% python3 -q
>>> import numpy as np
>>> from numpy import linalg as LA
>>> np.set_printoptions(suppress=True, linewidth=160)
>>> arr = np.load("a.npy")
>>> print(arr)
[[0 1 0 0 1 0 1 0]
 [1 0 0 0 0 0 0 0]
 [0 0 0 0 0 1 0 0]
 [0 0 0 0 0 1 0 0]
 [1 0 0 0 0 0 0 1]
 [0 0 1 1 0 0 0 1]
 [1 0 0 0 0 0 0 0]
 [0 0 0 0 1 1 0 0]]
>>> ev, vecs = LA.eigvalsh(arr)
Traceback (most recent call last):
  File "<python-input-5>", line 1, in <module>
    ev, vecs = LA.eigvalsh(arr)
    ^^^^^^^^
ValueError: too many values to unpack (expected 2)
>>> ev, vecs = LA.eigh(arr)
>>> print(np.round(LA.eigvalsh(arr + -3 * np.eye(8)), 4))
[-5.    -4.618 -3.618 -3.    -3.    -2.382 -1.382 -1.   ]
>>> np.round(LA.eigvalsh(arr @ arr), 4) + 0
array([0.   , 0.   , 0.382, 0.382, 2.618, 2.618, 4.   , 4.   ])
>>> Uu, sigma, vt = LA.svd(arr, full_matrices=False)
>>> sigma.round(4) + 0
array([2.   , 2.   , 1.618, 1.618, 0.618, 0.618, 0.   , 0.   ])
>>> print(np.round(sigma / sigma[0], 4) + 0)
[1.    1.    0.809 0.809 0.309 0.309 0.    0.   ]
>>> np.round(vt @ vt.T, 4) + 0
array([[1., 0., 0., 0., 0., 0., 0., 0.],
       [0., 1., 0., 0., 0., 0., 0., 0.],
       [0., 0., 1., 0., 0., 0., 0., 0.],
       [0., 0., 0., 1., 0., 0., 0., 0.],
       [0., 0., 0., 0., 1., 0., 0., 0.],
       [0., 0., 0., 0., 0., 1., 0., 0.],
       [0., 0., 0., 0., 0., 0., 1., 0.],
       [0., 0., 0., 0., 0., 0., 0., 1.]])
>>> print(np.trace(arr))
0
>>> np.round(np.sort(np.abs(LA.eigvals(arr))), 4) + 0
array([0.   , 0.   , 0.618, 0.618, 1.618, 1.618, 2.   , 2.   ])
>>> round(float(np.abs(LA.eigvals(arr)).max()), 4)
2.0
>>> rng = np.random.default_rng(10)
>>> labels = rng.permutation(8)
>>> labels
array([1, 2, 3, 4, 6, 7, 5, 0])
>>> M2 = arr[labels][:, labels]
>>> print(np.allclose(M2, arr))
False
>>> round(float(LA.det(M2)), 4), np.round(LA.det(arr[labels]), 4)
(0.0, np.float64(0.0))
>>> np.round(np.sort(np.abs(LA.eigvals(M2))), 4) + 0
array([0.   , 0.   , 0.618, 0.618, 1.618, 1.618, 2.   , 2.   ])
>>> print(M2)
[[0 0 0 0 0 0 0 1]
 [0 0 0 0 0 0 1 0]
 [0 0 0 0 0 0 1 0]
 [0 0 0 0 0 1 0 1]
 [0 0 0 0 0 0 0 1]
 [0 0 0 1 0 0 1 0]
 [0 1 1 0 0 1 0 0]
 [1 0 0 1 1 0 0 0]]
>>> F = np.array([[1, 2, 0, 0], [0, 0, 0, 0], [0, 0, 1, 2], [0, 0, 0, 0]])
>>> print(F)
[[1 2 0 0]
 [0 0 0 0]
 [0 0 1 2]
 [0 0 0 0]]
>>> LA.matrix_rank(F, rtol=0.1)
np.int64(2)
>>> LA.cond(F) > 100
np.True_
>>> m1 = rng.normal(size=(22, 3))
>>> m1 = 20 * m1 / LA.norm(m1, axis=1, keepdims=True)
>>> print(m1.round(4))
[[  2.0916  13.9409  14.1872]
 [  9.5088  -9.0203 -15.1068]
 [-18.3954  -7.7629  -1.16  ]
 [-12.7506 -14.8779   4.0091]
 [-19.4072  -1.8557   4.463 ]
 [-11.8023 -13.3306  -9.1105]
 [  6.5359  -1.3095 -18.8565]
 [ -5.7413  13.75    13.3407]
 [  6.4158  -2.4242 -18.7873]
 [ 13.2395 -13.7391   5.996 ]
 [ 19.5526   2.3287   3.5032]
 [ 12.9498  -5.4909 -14.218 ]
 [-12.5243  13.0269   8.5698]
 [ -7.7348  18.2124   2.9124]
 [-18.1428   8.2019  -1.8883]
 [-18.1233   7.0306  -4.7029]
 [ -3.4056   5.1204 -19.0311]
 [-18.6622  -6.2025   3.6404]
 [ -8.3409 -12.4995 -13.1981]
 [ -1.4628   8.4182 -18.083 ]
 [-19.4795  -2.7845  -3.577 ]
 [-13.3735   9.0003  11.8382]]
>>> Uu, sigma, vt = LA.svd(arr)
>>> vecs = vt[:(sigma > 1e-8).sum()]
>>> x0 = arr[6] + -1 * arr[3] + rng.integers(2) * np.eye(8)[2]
>>> x0
array([ 1.,  0.,  1.,  0.,  0., -1.,  0.,  0.])
>>> round(LA.norm(x0 - vecs.T @ vecs @ x0), 4)
np.float64(0.7071)
>>> np.round(vecs.T @ vecs, 4) + 0
array([[1. , 0. , 0. , 0. , 0. , 0. , 0. , 0. ],
       [0. , 0.5, 0. , 0. , 0. , 0. , 0.5, 0. ],
       [0. , 0. , 0.5, 0.5, 0. , 0. , 0. , 0. ],
       [0. , 0. , 0.5, 0.5, 0. , 0. , 0. , 0. ],
       [0. , 0. , 0. , 0. , 1. , 0. , 0. , 0. ],
       [0. , 0. , 0. , 0. , 0. , 1. , 0. , 0. ],
       [0. , 0.5, 0. , 0. , 0. , 0. , 0.5, 0. ],
       [0. , 0. , 0. , 0. , 0. , 0. , 0. , 1. ]])
>>> LA.matrix_rank(np.vstack([arr, x0]))
np.int64(7)
>>> Xc = m1 - m1.mean(axis=0)
>>> Uu, sigma, vt = LA.svd(Xc, full_matrices=False)
>>> np.abs(vt[0]).argmax()
np.int64(0)
>>> np.abs(Uu[:, 0]).argmax()
np.int64(11)
>>> LA.matrix_rank(Xc)
np.int64(3)
>>> print(np.round(sigma ** 2 / (sigma ** 2).sum(), 4))
[0.5037 0.3079 0.1884]
>>> (np.sign(Uu[:, 0]) == np.sign(Uu[0, 0])).astype(int)
array([1, 0, 1, 1, 1, 0, 0, 1, 0, 0, 0, 0, 1, 1, 1, 1, 0, 1, 0, 0, 1, 1])
>>> print(round(float((sigma ** 2).sum() ** 2 / (sigma ** 4).sum()), 4))
2.604
>>> M2 = m1 / np.sqrt((m1 ** 2).mean(axis=1, keepdims=True))
>>> LA.matrix_rank(m1 - m1.mean(axis=1, keepdims=True))
np.int64(2)
>>> np.round(LA.norm(M2, axis=1), 4)
array([1.7321, 1.7321, 1.7321, 1.7321, 1.7321, 1.7321, 1.7321, 1.7321, 1.7321, 1.7321, 1.7321, 1.7321, 1.7321, 1.7321, 1.7321, 1.7321, 1.7321, 1.7321, 1.7321,
       1.7321, 1.7321, 1.7321])
>>> O, vecs = LA.qr(m1[:, :1])[0], LA.qr(m1[:, 1:])[0]
>>> sigma = LA.svd(O.T @ vecs, compute_uv=False)
>>> sigma.round(4)
array([0.1499])
>>> round(float(LA.norm(O @ O.T - vecs @ vecs.T, 2)), 4)
1.0
>>> u = np.array([1, 3, 1, 3, 3, 3, 2, 0, 2, 3, 2]) + 0.5
>>> data = np.eye(11) - 2 * np.outer(u, u) / (u @ u)
>>> data.round(4)
array([[ 0.9469, -0.1239, -0.0531, -0.1239, -0.1239, -0.1239, -0.0885, -0.0177, -0.0885, -0.1239, -0.0885],
       [-0.1239,  0.7109, -0.1239, -0.2891, -0.2891, -0.2891, -0.2065, -0.0413, -0.2065, -0.2891, -0.2065],
       [-0.0531, -0.1239,  0.9469, -0.1239, -0.1239, -0.1239, -0.0885, -0.0177, -0.0885, -0.1239, -0.0885],
       [-0.1239, -0.2891, -0.1239,  0.7109, -0.2891, -0.2891, -0.2065, -0.0413, -0.2065, -0.2891, -0.2065],
       [-0.1239, -0.2891, -0.1239, -0.2891,  0.7109, -0.2891, -0.2065, -0.0413, -0.2065, -0.2891, -0.2065],
       [-0.1239, -0.2891, -0.1239, -0.2891, -0.2891,  0.7109, -0.2065, -0.0413, -0.2065, -0.2891, -0.2065],
       [-0.0885, -0.2065, -0.0885, -0.2065, -0.2065, -0.2065,  0.8525, -0.0295, -0.1475, -0.2065, -0.1475],
       [-0.0177, -0.0413, -0.0177, -0.0413, -0.0413, -0.0413, -0.0295,  0.9941, -0.0295, -0.0413, -0.0295],
       [-0.0885, -0.2065, -0.0885, -0.2065, -0.2065, -0.2065, -0.1475, -0.0295,  0.8525, -0.2065, -0.1475],
       [-0.1239, -0.2891, -0.1239, -0.2891, -0.2891, -0.2891, -0.2065, -0.0413, -0.2065,  0.7109, -0.2065],
       [-0.0885, -0.2065, -0.0885, -0.2065, -0.2065, -0.2065, -0.1475, -0.0295, -0.1475, -0.2065,  0.8525]])
>>> # orthonormal columns
>>> th = np.radians(15)
>>> r_ = np.eye(11)
>>> r_[8, 8] = r_[4, 4] = np.cos(th)
>>> r_[8, 4], r_[4, 8] = -np.sin(th), np.sin(th)
>>> r_.round(4)
array([[ 1.    ,  0.    ,  0.    ,  0.    ,  0.    ,  0.    ,  0.    ,  0.    ,  0.    ,  0.    ,  0.    ],
       [ 0.    ,  1.    ,  0.    ,  0.    ,  0.    ,  0.    ,  0.    ,  0.    ,  0.    ,  0.    ,  0.    ],
       [ 0.    ,  0.    ,  1.    ,  0.    ,  0.    ,  0.    ,  0.    ,  0.    ,  0.    ,  0.    ,  0.    ],
       [ 0.    ,  0.    ,  0.    ,  1.    ,  0.    ,  0.    ,  0.    ,  0.    ,  0.    ,  0.    ,  0.    ],
       [ 0.    ,  0.    ,  0.    ,  0.    ,  0.9659,  0.    ,  0.    ,  0.    ,  0.2588,  0.    ,  0.    ],
       [ 0.    ,  0.    ,  0.    ,  0.    ,  0.    ,  1.    ,  0.    ,  0.    ,  0.    ,  0.    ,  0.    ],
       [ 0.    ,  0.    ,  0.    ,  0.    ,  0.    ,  0.    ,  1.    ,  0.    ,  0.    ,  0.    ,  0.    ],
       [ 0.    ,  0.    ,  0.    ,  0.    ,  0.    ,  0.    ,  0.    ,  1.    ,  0.    ,  0.    ,  0.    ],
       [ 0.    ,  0.    ,  0.    ,  0.    , -0.2588,  0.    ,  0.    ,  0.    ,  0.9659,  0.    ,  0.    ],
       [ 0.    ,  0.    ,  0.    ,  0.    ,  0.    ,  0.    ,  0.    ,  0.    ,  0.    ,  1.    ,  0.    ],
       [ 0.    ,  0.    ,  0.    ,  0.    ,  0.    ,  0.    ,  0.    ,  0.    ,  0.    ,  0.    ,  1.    ]])
>>> M2 = data @ r_.T
>>> np.round(np.abs(M2 - data).max(axis=0), 4)
array([0.    , 0.    , 0.    , 0.    , 0.2277, 0.    , 0.    , 0.    , 0.177 , 0.    , 0.    ])
>>> np.allclose(data @ data.T, M2 @ M2.T)
True
